>>> import numpy as np
>>> np.set_printoptions(precision=4, suppress=True, linewidth=120, floatmode="fixed")
>>> def tidy(a):
...     return np.round(a, 4) + 0
... 
>>> A = np.loadtxt("case1.csv", delimiter=",")
>>> tidy(A)
array([[-0.3098, -0.5421,  0.2102,  0.1076,  0.5800,  0.4669],
       [ 0.3615,  0.1083, -0.0830, -0.4645,  0.7068, -0.3679],
       [ 0.0516,  0.2763, -0.0974, -0.6315, -0.1286,  0.7044],
       [ 0.0000,  0.0507,  0.9463, -0.2526, -0.1358, -0.1403],
       [-0.4131, -0.5368, -0.2089, -0.5567, -0.2722, -0.3369],
       [ 0.7746, -0.5721,  0.0179,  0.0050, -0.2344,  0.1318]])
>>> tidy(np.linalg.norm(A, axis=0))
array([1.0000, 1.0000, 1.0000, 1.0000, 1.0000, 1.0000])
>>> tidy(np.linalg.pinv(A))
array([[-0.3098,  0.3615,  0.0516,  0.0000, -0.4131,  0.7746],
       [-0.5421,  0.1083,  0.2763,  0.0507, -0.5368, -0.5721],
       [ 0.2102, -0.0830, -0.0974,  0.9463, -0.2089,  0.0179],
       [ 0.1076, -0.4645, -0.6315, -0.2526, -0.5567,  0.0050],
       [ 0.5800,  0.7068, -0.1286, -0.1358, -0.2722, -0.2344],
       [ 0.4669, -0.3679,  0.7044, -0.1403, -0.3369,  0.1318]])
>>> tidy(A.T @ A)
array([[1.0000, 0.0000, 0.0000, 0.0000, 0.0000, 0.0000],
       [0.0000, 1.0000, 0.0000, 0.0000, 0.0000, 0.0000],
       [0.0000, 0.0000, 1.0000, 0.0000, 0.0000, 0.0000],
       [0.0000, 0.0000, 0.0000, 1.0000, 0.0000, 0.0000],
       [0.0000, 0.0000, 0.0000, 0.0000, 1.0000, 0.0000],
       [0.0000, 0.0000, 0.0000, 0.0000, 0.0000, 1.0000]])
>>> tidy(A @ A.T)
array([[1.0000, 0.0000, 0.0000, 0.0000, 0.0000, 0.0000],
       [0.0000, 1.0000, 0.0000, 0.0000, 0.0000, 0.0000],
       [0.0000, 0.0000, 1.0000, 0.0000, 0.0000, 0.0000],
       [0.0000, 0.0000, 0.0000, 1.0000, 0.0000, 0.0000],
       [0.0000, 0.0000, 0.0000, 0.0000, 1.0000, 0.0000],
       [0.0000, 0.0000, 0.0000, 0.0000, 0.0000, 1.0000]])
>>> tidy(np.linalg.svd(A, compute_uv=False))
array([1.0000, 1.0000, 1.0000, 1.0000, 1.0000, 1.0000])
>>> T = np.stack([A, 5 * A, A[::-1]])
>>> np.linalg.matrix_rank(T.reshape(3, -1))
np.int64(2)
>>> tidy(np.einsum("bij,cij->bc", T, T))
array([[  6.0000,  30.0000,   0.0000],
       [ 30.0000, 150.0000,   0.0000],
       [  0.0000,   0.0000,   6.0000]])
>>> (T @ A.T).shape
(3, 6, 6)
>>> T.shape
(3, 6, 6)
>>> tidy(np.linalg.det(T))
array([    -1.0000, -15625.0000,      1.0000])
>>> def softmax(z):
...     e = np.exp(z - z.max(axis=-1, keepdims=True))
...     return e / e.sum(axis=-1, keepdims=True)
... 
>>> tidy(softmax(A[2] + 2))
array([0.1569, 0.1964, 0.1352, 0.0792, 0.1310, 0.3013])
>>> att = A @ A.T / np.sqrt(6)
>>> tidy(softmax(att)[2] @ A)
array([ 0.0755, -0.1655,  0.1132, -0.3246,  0.0693,  0.1250])
>>> tidy(softmax(att + np.triu(np.full(att.shape, -np.inf), 1)))
array([[1.0000, 0.0000, 0.0000, 0.0000, 0.0000, 0.0000],
       [0.3993, 0.6007, 0.0000, 0.0000, 0.0000, 0.0000],
       [0.2854, 0.2854, 0.4293, 0.0000, 0.0000, 0.0000],
       [0.2220, 0.2220, 0.2220, 0.3340, 0.0000, 0.0000],
       [0.1817, 0.1817, 0.1817, 0.1817, 0.2733, 0.0000],
       [0.1537, 0.1537, 0.1537, 0.1537, 0.1537, 0.2313]])
>>> tidy(softmax(att))
array([[0.2313, 0.1537, 0.1537, 0.1537, 0.1537, 0.1537],
       [0.1537, 0.2313, 0.1537, 0.1537, 0.1537, 0.1537],
       [0.1537, 0.1537, 0.2313, 0.1537, 0.1537, 0.1537],
       [0.1537, 0.1537, 0.1537, 0.2313, 0.1537, 0.1537],
       [0.1537, 0.1537, 0.1537, 0.1537, 0.2313, 0.1537],
       [0.1537, 0.1537, 0.1537, 0.1537, 0.1537, 0.2313]])
